% ipython --no-banner

In [1]: import numpy as np

In [2]: np.set_printoptions(precision=1, suppress=True, linewidth=200, legacy="1.25")

In [3]: arr = np.load("a.npy")

In [4]: arr
Out[4]: 
array([[  1,   2,   2,   9,  18,  18],
       [ -2,   3,  -2, -18,  27, -18],
       [  0,  -3,  -2,   0, -27, -18],
       [  9,  18,  18,  -2,  -4,  -4],
       [-18,  27, -18,   4,  -6,   4],
       [  0, -27, -18,   0,   6,   4]])

In [5]: rng = np.random.default_rng(93)

In [6]: labels = rng.permutation(6)

In [7]: labels
Out[7]: array([3, 1, 2, 5, 4, 0])

In [8]: B = arr[labels][:, labels]

In [9]: np.allclose(B, arr)
Out[9]: False

In [10]: np.diag(B)
Out[10]: array([-2,  3, -2,  4, -6,  1])

In [11]: np.sort(np.abs(np.linalg.eigvals(B)))
Out[11]: array([ 8.6,  9.6, 20.5, 22.8, 29.1, 32.5])

In [12]: X = np.load("arr.npy")

In [13]: X
Out[13]: 
array([[ 0.7, -0.4,  0.3],
       [-0.4,  0.5,  0.3],
       [ 0.3,  0.3,  0.8]])

In [14]: np.unique(X.round(6), axis=0).shape
Out[14]: (3, 3)

In [15]: np.linalg.lstsq(X[:-1].T, X[-1])[2]
Out[15]: 2

In [16]: round(np.trace(np.linalg.pinv(X) @ X), 1)
Out[16]: 2.0

In [17]: np.abs(np.diag(np.linalg.qr(X)[1])) > 1e-9
Out[17]: array([ True,  True, False])

In [18]: np.allclose(X[:-1].T @ np.linalg.lstsq(X[:-1].T, X[-1])[0], X[-1])
Out[18]: True

In [19]: X @ np.linalg.pinv(X) @ X
Out[19]: 
array([[ 0.7, -0.4,  0.3],
       [-0.4,  0.5,  0.3],
       [ 0.3,  0.3,  0.8]])

In [20]: W0 = np.load("layer13.npy")

In [21]: W0.round(1) + 0
Out[21]: 
array([[ 0. ,  0.4,  0.8, -0.2,  0.4,  0. ],
       [-0.9, -0.1,  0.1, -0.1, -0.2,  0.2],
       [ 0.1,  0.5,  0.1, -0.3, -0.8,  0. ],
       [-0.2,  0.3, -0.5, -0.6,  0.3, -0.4],
       [ 0.2, -0.7,  0.4, -0.4, -0.2, -0.4],
       [ 0.2, -0.2, -0.1, -0.5,  0.1,  0.8]])

In [22]: q, R = np.linalg.qr(W0)

In [23]: q.round(1) + 0
Out[23]: 
array([[ 0. , -0.4,  0.8, -0.2,  0.4,  0. ],
       [ 0.9,  0.1,  0.1, -0.1, -0.2,  0.2],
       [-0.1, -0.5,  0.1, -0.3, -0.8,  0. ],
       [ 0.2, -0.3, -0.5, -0.6,  0.3, -0.4],
       [-0.2,  0.7,  0.4, -0.4, -0.2, -0.4],
       [-0.2,  0.2, -0.1, -0.5,  0.1,  0.8]])

In [24]: R.round(1) + 0
Out[24]: 
array([[-1.,  0.,  0.,  0.,  0.,  0.],
       [ 0., -1.,  0.,  0.,  0.,  0.],
       [ 0.,  0.,  1.,  0.,  0.,  0.],
       [ 0.,  0.,  0.,  1.,  0.,  0.],
       [ 0.,  0.,  0.,  0.,  1.,  0.],
       [ 0.,  0.,  0.,  0.,  0.,  1.]])

In [25]: np.round(q.T @ q, 1) + 0
Out[25]: 
array([[1., 0., 0., 0., 0., 0.],
       [0., 1., 0., 0., 0., 0.],
       [0., 0., 1., 0., 0., 0.],
       [0., 0., 0., 1., 0., 0.],
       [0., 0., 0., 0., 1., 0.],
       [0., 0., 0., 0., 0., 1.]])

In [26]: np.round(abs(R[0, 0]), 1), np.round(np.linalg.norm(W0[:, 0]), 1)
Out[26]: (1.0, 1.0)

In [27]: np.round(q @ R, 1) + 0
Out[27]: 
array([[ 0. ,  0.4,  0.8, -0.2,  0.4,  0. ],
       [-0.9, -0.1,  0.1, -0.1, -0.2,  0.2],
       [ 0.1,  0.5,  0.1, -0.3, -0.8,  0. ],
       [-0.2,  0.3, -0.5, -0.6,  0.3, -0.4],
       [ 0.2, -0.7,  0.4, -0.4, -0.2, -0.4],
       [ 0.2, -0.2, -0.1, -0.5,  0.1,  0.8]])

In [28]: feats = np.loadtxt("out12.csv", delimiter=",")

In [29]: feats.round(1) + 0
Out[29]: 
array([[  1.9,   9.8,  -5.8,  29.4,   0. ,   9.7],
       [  0.9,   8.6,  -3.9,  24.4,   0.2,   6.9],
       [  0.4,   7.8,  -2.9,  21.4,   0.4,   5.4],
       [ -0.2,   7. ,  -1.9,  18.4,   0.5,   3.9],
       [ -1.1,   5.4,  -0.1,  12.8,   0.7,   1.3],
       [ -1.4,   4.6,   0.5,  10.4,   0.8,   0.3],
       [ -2. ,   1.7,   2. ,   2.3,   1. ,  -2.1],
       [ -1.9,   1.3,   2. ,   1.4,   1. ,  -2.2],
       [ -1.4,   0.3,   1.5,  -0.3,   0.8,  -1.7],
       [ -1.1,   0.1,   1.2,  -0.5,   0.6,  -1.3],
       [ -1. ,   0. ,   1.1,  -0.5,   0.6,  -1.2],
       [ -0.4,  -0.1,   0.4,  -0.3,   0.2,  -0.4],
       [ -0.2,  -0.1,   0.2,  -0.2,   0.2,  -0.3],
       [  1.3,   1.1,  -1. ,   1.7,  -1.1,   0.7],
       [  1.6,   1.6,  -1. ,   2.2,  -1.5,   0.5],
       [  1.7,   1.9,  -1. ,   2.4,  -1.7,   0.3],
       [  1.8,   2.2,  -0.9,   2.6,  -1.9,   0. ],
       [  1.8,   2.5,  -0.8,   2.7,  -2.1,  -0.2],
       [  2. ,   3.4,  -0.4,   3. ,  -2.6,  -1.2],
       [  2. ,   4. ,   0. ,   3. ,  -3. ,  -2. ],
       [  1.5,   7.2,   3.1,   1.9,  -4.7,  -7.8],
       [  1.3,   7.8,   3.9,   1.5,  -5. ,  -9. ],
       [  0.6,   9.5,   6.3,   0. ,  -5.9, -13.2],
       [ -1.3,  13. ,  12.1,  -4.4,  -7.5, -22.9]])

In [30]: d = np.linalg.norm(feats[:, None] - feats[None], axis=-1)

In [31]: np.unravel_index(d.round(6).argmax(), d.shape)
Out[31]: (0, 23)

In [32]: d.mean(axis=1).argmax()
Out[32]: 23

In [33]: np.flatnonzero(d[11] < d.mean() / 2)
Out[33]: array([ 6,  7,  8,  9, 10, 11, 12, 13, 14, 15, 16, 17, 18, 19])

In [34]: M = np.load("test10.npy")

In [35]: M
Out[35]: 
array([[0, 0, 0, 1, 0, 0, 1],
       [0, 0, 1, 0, 0, 1, 0],
       [0, 1, 0, 0, 1, 0, 0],
       [1, 0, 0, 0, 0, 0, 1],
       [0, 0, 1, 0, 0, 1, 0],
       [0, 1, 0, 0, 1, 0, 0],
       [1, 0, 0, 1, 0, 0, 0]])

In [36]: U, sig, Vt = np.linalg.svd(M)

In [37]: evecs = Vt[:(sig > 1e-8).sum()]

In [38]: x = M[5] + -2 * M[2] + rng.integers(2) * np.eye(7)[1]

In [39]: x
Out[39]: array([ 0.,  0.,  0.,  0., -1.,  0.,  0.])

In [40]: np.linalg.matrix_rank(np.vstack([M, x]))
Out[40]: 6

In [41]: np.allclose(evecs.T @ evecs @ x, x)
Out[41]: False

In [42]: round(float(np.linalg.det(M)), 1)
Out[42]: 0.0

In [43]: (np.linalg.matrix_power((M != 0) + (M.T != 0) + np.eye(7), 7) > 0).astype(int)
Out[43]: 
array([[1, 0, 0, 1, 0, 0, 1],
       [0, 1, 1, 0, 1, 1, 0],
       [0, 1, 1, 0, 1, 1, 0],
       [1, 0, 0, 1, 0, 0, 1],
       [0, 1, 1, 0, 1, 1, 0],
       [0, 1, 1, 0, 1, 1, 0],
       [1, 0, 0, 1, 0, 0, 1]])

In [44]: np.round(np.sort(np.linalg.eigvals(M).real), 1) + 0
Out[44]: array([-2., -1., -1.,  0.,  0.,  2.,  2.])

In [45]: M @ M
Out[45]: 
array([[2, 0, 0, 1, 0, 0, 1],
       [0, 2, 0, 0, 2, 0, 0],
       [0, 0, 2, 0, 0, 2, 0],
       [1, 0, 0, 2, 0, 0, 1],
       [0, 2, 0, 0, 2, 0, 0],
       [0, 0, 2, 0, 0, 2, 0],
       [1, 0, 0, 1, 0, 0, 2]])

In [46]: np.allclose(M @ M.T, M.T @ M)
Out[46]: True

In [47]: np.linalg.matrix_power(M, 4)
Out[47]: 
array([[6, 0, 0, 5, 0, 0, 5],
       [0, 8, 0, 0, 8, 0, 0],
       [0, 0, 8, 0, 0, 8, 0],
       [5, 0, 0, 6, 0, 0, 5],
       [0, 8, 0, 0, 8, 0, 0],
       [0, 0, 8, 0, 0, 8, 0],
       [5, 0, 0, 5, 0, 0, 6]])

In [48]: np.linalg.determinant(M)
Traceback (most recent call last):
  Cell In[48], line 1
    np.linalg.determinant(M)
AttributeError: module 'numpy.linalg' has no attribute 'determinant'


In [49]: assert M == M.T
Traceback (most recent call last):
  Cell In[49], line 1
    assert M == M.T
ValueError: The truth value of an array with more than one element is ambiguous. Use a.any() or a.all()


In [50]: round(np.linalg.det(M), 1)
Out[50]: 0.0

In [51]: K = np.load("run18.npy")

In [52]: K
Out[52]: 
array([[-2., -3., -3., -3., -3., -3.],
       [-3., -2., -3., -3., -3., -3.],
       [-3., -3., -2., -3., -3., -3.],
       [-3., -3., -3., -2., -3., -3.],
       [-3., -3., -3., -3., -2., -3.],
       [-3., -3., -3., -3., -3., -2.]])

In [53]: labels = rng.permutation(6)

In [54]: labels
Out[54]: array([1, 4, 2, 0, 5, 3])

In [55]: B = K[labels][:, labels]

In [56]: np.sort(np.abs(np.linalg.eigvals(B)))
Out[56]: array([ 1.,  1.,  1.,  1.,  1., 17.])

In [57]: round(float(np.linalg.det(B)), 1), np.round(np.linalg.det(K[labels]), 1)
Out[57]: (-17.0, -17.0)

In [58]: B
Out[58]: 
array([[-2., -3., -3., -3., -3., -3.],
       [-3., -2., -3., -3., -3., -3.],
       [-3., -3., -2., -3., -3., -3.],
       [-3., -3., -3., -2., -3., -3.],
       [-3., -3., -3., -3., -2., -3.],
       [-3., -3., -3., -3., -3., -2.]])

In [59]: np.trace(B)
Out[59]: -12.0

In [60]: np.diag(B)
Out[60]: array([-2., -2., -2., -2., -2., -2.])

In [61]: np.allclose(B, K)
Out[61]: True

In [62]: w, evecs = np.linalg.eigh(K)

In [63]: np.round(evecs.T @ evecs, 1) + 0
Out[63]: 
array([[1., 0., 0., 0., 0., 0.],
       [0., 1., 0., 0., 0., 0.],
       [0., 0., 1., 0., 0., 0.],
       [0., 0., 0., 1., 0., 0.],
       [0., 0., 0., 0., 1., 0.],
       [0., 0., 0., 0., 0., 1.]])

In [64]: evecs @ np.diag(w) @ evecs.T
Out[64]: 
array([[-2., -3., -3., -3., -3., -3.],
       [-3., -2., -3., -3., -3., -3.],
       [-3., -3., -2., -3., -3., -3.],
       [-3., -3., -3., -2., -3., -3.],
       [-3., -3., -3., -3., -2., -3.],
       [-3., -3., -3., -3., -3., -2.]])

In [65]: np.round(evecs.T @ K @ evecs, 1) + 0
Out[65]: 
array([[-17.,   0.,   0.,   0.,   0.,   0.],
       [  0.,   1.,   0.,   0.,   0.,   0.],
       [  0.,   0.,   1.,   0.,   0.,   0.],
       [  0.,   0.,   0.,   1.,   0.,   0.],
       [  0.,   0.,   0.,   0.,   1.,   0.],
       [  0.,   0.,   0.,   0.,   0.,   1.]])

In [66]: w
Out[66]: array([-17.,   1.,   1.,   1.,   1.,   1.])

In [67]: np.round(np.linalg.eigvalsh(K + -1 * np.eye(6)), 1) + 0
Out[67]: array([-18.,   0.,   0.,   0.,   0.,   0.])

In [68]: np.unique(w.round(6) + 0, return_counts=True)[1]
Out[68]: array([1, 5])

In [69]: E = np.loadtxt("m.csv", delimiter=",")

In [70]: E
Out[70]: 
array([[  0.,  -7.,  10.,  10.],
       [ -7.,   2.,  -1.,  13.],
       [ 10.,  -1., -18.,  -5.],
       [ 10.,  13.,  -5., -16.]])

In [71]: round(np.abs(np.linalg.eigvals(E)).max(), 1)
Out[71]: 32.5

In [72]: (E - E.T) / 2
Out[72]: 
array([[0., 0., 0., 0.],
       [0., 0., 0., 0.],
       [0., 0., 0., 0.],
       [0., 0., 0., 0.]])

In [73]: assert E == E.T
Traceback (most recent call last):
  Cell In[73], line 1
    assert E == E.T
ValueError: The truth value of an array with more than one element is ambiguous. Use a.any() or a.all()


In [74]: E.inv()
Traceback (most recent call last):
  Cell In[74], line 1
    E.inv()
AttributeError: 'numpy.ndarray' object has no attribute 'inv'


In [75]: round(np.linalg.det(E), 1)
Out[75]: 33633.0
